$ python3 -q
>>> import numpy as np
>>> import numpy.linalg as la
>>> np.set_printoptions(suppress=True, linewidth=100)
>>> def tidy(a):
...     return np.round(a, 3) + 0
... 
>>> data = 5 * np.eye(3) + np.eye(3, k=1)
>>> data
array([[5., 1., 0.],
       [0., 5., 1.],
       [0., 0., 5.]])
>>> q, V = la.qr(data[:, :1])[0], la.qr(data[:, 1:])[0]
>>> s = la.svd(q.T @ V, compute_uv=False)
>>> tidy(s)
array([0.2])
>>> tidy(np.degrees(np.arccos(s.clip(0, 1))))
array([78.472])
>>> np.poly(data)
array([   1.,  -15.,   75., -125.])
>>> tidy(la.det(2 * data)), tidy(la.det(data))
(np.float64(1000.0), np.float64(125.0))
>>> np.kron(np.eye(2, dtype=int), data)
array([[5., 1., 0., 0., 0., 0.],
       [0., 5., 1., 0., 0., 0.],
       [0., 0., 5., 0., 0., 0.],
       [0., 0., 0., 5., 1., 0.],
       [0., 0., 0., 0., 5., 1.],
       [0., 0., 0., 0., 0., 5.]])
>>> np.einsum("ii->", data)
np.float64(15.0)
>>> t3 = np.stack([data, -1 * data, data[::-1]])
>>> t3.sum(axis=0)
array([[0., 0., 5.],
       [0., 5., 1.],
       [5., 1., 0.]])
>>> t3.shape
(3, 3, 3)
>>> tidy(la.det(t3))
array([ 125., -125., -125.])
>>> J = np.load("x.npy")
>>> tidy(J)
array([[ 0.403, -0.554, -0.401,  0.292,  0.913,  0.082,  0.481],
       [-0.554,  0.121,  0.173,  0.257,  0.705,  0.1  ,  0.617],
       [-0.401,  0.173, -0.179, -0.091,  1.157, -0.035, -0.046],
       [ 0.292,  0.257, -0.091, -0.101,  0.586, -0.199, -0.647],
       [ 0.913,  0.705,  1.157,  0.586, -1.582,  0.067, -0.347],
       [ 0.082,  0.1  , -0.035, -0.199,  0.067,  0.952, -0.019],
       [ 0.481,  0.617, -0.046, -0.647, -0.347, -0.019, -1.613]])
>>> tidy(la.eigvalsh(J).min())
np.float64(-3.0)
>>> np.all(la.eigvalsh(J) > 0)
np.False_
>>> la.matrix_rank(J, rtol=0.1)
np.int64(5)
>>> [round(float(x), 3) for x in la.svd(J, compute_uv=False)[:3]]
[3.0, 2.0, 1.0]
>>> np.allclose(J[:-1].T @ la.lstsq(J[:-1].T, J[-1])[0], J[-1])
True
>>> la.lstsq(J[:-1].T, J[-1])[2]
np.int32(5)
>>> tidy(J @ la.pinv(J) @ J)
array([[ 0.403, -0.554, -0.401,  0.292,  0.913,  0.082,  0.481],
       [-0.554,  0.121,  0.173,  0.257,  0.705,  0.1  ,  0.617],
       [-0.401,  0.173, -0.179, -0.091,  1.157, -0.035, -0.046],
       [ 0.292,  0.257, -0.091, -0.101,  0.586, -0.199, -0.647],
       [ 0.913,  0.705,  1.157,  0.586, -1.582,  0.067, -0.347],
       [ 0.082,  0.1  , -0.035, -0.199,  0.067,  0.952, -0.019],
       [ 0.481,  0.617, -0.046, -0.647, -0.347, -0.019, -1.613]])
>>> np.unique(J.round(6), axis=0).shape
(7, 7)
>>> np.abs(np.diag(la.qr(J)[1])) > 1e-9
array([ True,  True,  True,  True,  True, False, False])
>>> K = np.load("test14.npy")
>>> K
array([[ 1, -1, -1,  1,  1, -1, -1,  1],
       [ 1,  1, -1, -1,  1,  1, -1, -1],
       [ 1,  1, -1, -1, -1, -1,  1,  1]])
>>> Y = K / np.sqrt((K ** 2).mean(axis=1, keepdims=True))
>>> la.matrix_rank(Y) == la.matrix_rank(K)
np.True_
>>> tidy(la.norm(Y, axis=1))
array([2.828, 2.828, 2.828])
>>> feats = np.load("run11.npy")
>>> feats
array([[1, 1, 1],
       [0, 0, 2],
       [3, 0, 2],
       [2, 0, 3],
       [0, 3, 2],
       [2, 0, 2],
       [1, 1, 7]])
>>> vec = np.array([-3, 3, -2])
>>> y = feats @ vec
>>> tidy(la.pinv(feats) @ feats)
array([[1., 0., 0.],
       [0., 1., 0.],
       [0., 0., 1.]])
>>> tidy(la.lstsq(feats, y)[0])
array([-3.,  3., -2.])
>>> y
array([ -2,  -4, -13, -12,   5, -10, -14])
>>> tidy(la.solve(feats.T @ feats, feats.T @ y))
array([-3.,  3., -2.])
>>> rng = np.random.default_rng(92788)
>>> y = y + 0.05 * rng.normal(size=7)
>>> tidy(y)
array([ -1.969,  -4.009, -13.049, -12.016,   4.97 , -10.01 , -13.95 ])
>>> coef, *_ = la.lstsq(feats, y)
>>> tidy(feats.T @ (y - feats @ coef))
array([0., 0., 0.])
>>> coef.round()
array([-3.,  3., -2.])
>>> feats[4] @ feats[1]
np.int64(4)
>>> tidy(la.norm(feats, "nuc"))
np.float64(15.308)
>>> tidy(la.norm(feats[4], 1)), tidy(la.norm(feats[4], np.inf))
(np.float64(5.0), np.float64(3.0))
>>> la.norm(feats, axis=1).argmax()
np.int64(6)
>>> tidy(la.norm(feats, axis=1))
array([1.732, 2.   , 3.606, 3.606, 3.606, 2.828, 7.141])
>>> tidy(la.norm(feats, 2))
np.float64(9.296)
>>> Y = np.array([[2, 2], [1, 0], [1, 0]])
>>> np.einsum("ij,ij->i", feats, feats)
array([ 3,  4, 13, 13, 13,  8, 51])
>>> feats @ Y
array([[ 4,  2],
       [ 2,  0],
       [ 8,  6],
       [ 7,  4],
       [ 5,  0],
       [ 6,  4],
       [10,  2]])
>>> np.einsum("ik,kj->ji", feats, Y)
array([[ 4,  2,  8,  7,  5,  6, 10],
       [ 2,  0,  6,  4,  0,  4,  2]])
>>> la.matrix_rank(np.vstack([feats, Y.T]))
np.int64(3)
>>> Y.T @ feats.T
array([[ 4,  2,  8,  7,  5,  6, 10],
       [ 2,  0,  6,  4,  0,  4,  2]])
>>> hat = feats @ la.solve(feats.T @ feats, feats.T)
>>> tidy(hat @ feats[:, 2])
array([1., 2., 2., 3., 2., 2., 7.])
>>> Y = feats / np.sqrt((feats ** 2).mean(axis=1, keepdims=True))
>>> la.matrix_rank(feats - feats.mean(axis=1, keepdims=True))
np.int64(2)
>>> la.matrix_rank(Y) == la.matrix_rank(feats)
np.True_
>>> F = np.loadtxt("block11.csv", delimiter=",")
>>> F
array([[ 8.148, -8.949, -3.881],
       [ 8.015, -9.097, -3.835],
       [ 8.02 , -8.201, -4.567],
       [ 7.611, -8.669, -3.775],
       [ 8.04 , -9.194, -3.959],
       [ 7.886, -8.741, -4.16 ],
       [ 8.026, -9.188, -4.617],
       [ 8.036, -9.358, -4.578],
       [ 7.837, -8.985, -4.07 ],
       [ 7.929, -8.826, -4.389],
       [ 7.554, -8.567, -3.809],
       [ 7.921, -9.413, -4.356],
       [ 8.235, -9.045, -4.222],
       [ 7.633, -8.788, -4.188],
       [ 8.173, -8.979, -3.639],
       [-8.601,  7.73 , -2.495],
       [-9.203,  8.611, -1.338],
       [-9.038,  7.951, -1.5  ],
       [-9.408,  8.073, -2.258],
       [-9.164,  7.918, -1.982],
       [-8.445,  8.285, -2.172],
       [-9.124,  8.05 , -1.551],
       [-8.449,  8.411, -2.398],
       [-9.142,  8.219, -2.195],
       [-9.173,  8.28 , -1.913],
       [-9.174,  8.269, -1.5  ],
       [-9.215,  8.28 , -2.407],
       [-9.091,  7.673, -1.386],
       [-9.24 ,  7.62 , -2.405],
       [-8.989,  8.275, -1.999]])
>>> vec = np.array([9, -1, 8])
>>> y = F @ vec
>>> tidy(la.lstsq(F, y)[0])
array([ 9., -1.,  8.])
>>> tidy(la.pinv(F) @ F)
array([[1., 0., 0.],
       [0., 1., 0.],
       [0., 0., 1.]])
>>> y = y + 0.3 * rng.normal(size=30)
>>> tidy(y)
array([  51.273,   49.982,   44.351,   47.111,   49.645,   46.53 ,   44.226,   45.206,   46.59 ,
         44.782,   45.919,   46.022,   49.309,   44.157,   53.11 , -105.371, -101.946, -101.824,
       -110.792, -106.409, -101.685, -102.515, -103.387, -108.028, -105.972, -102.991, -110.666,
       -100.776, -110.222, -105.253])
>>> coef, *_ = la.lstsq(F, y)
>>> tidy(F.T @ (y - F @ coef))
array([0., 0., 0.])
>>> tidy(la.norm(y - F @ coef))
np.float64(1.182)
>>> [round(float(la.norm(la.solve(F.T @ F + lam * np.eye(3), F.T @ y))), 2) for lam in (0, 1, 10, 100)]
[12.22, 11.82, 11.27, 9.48]
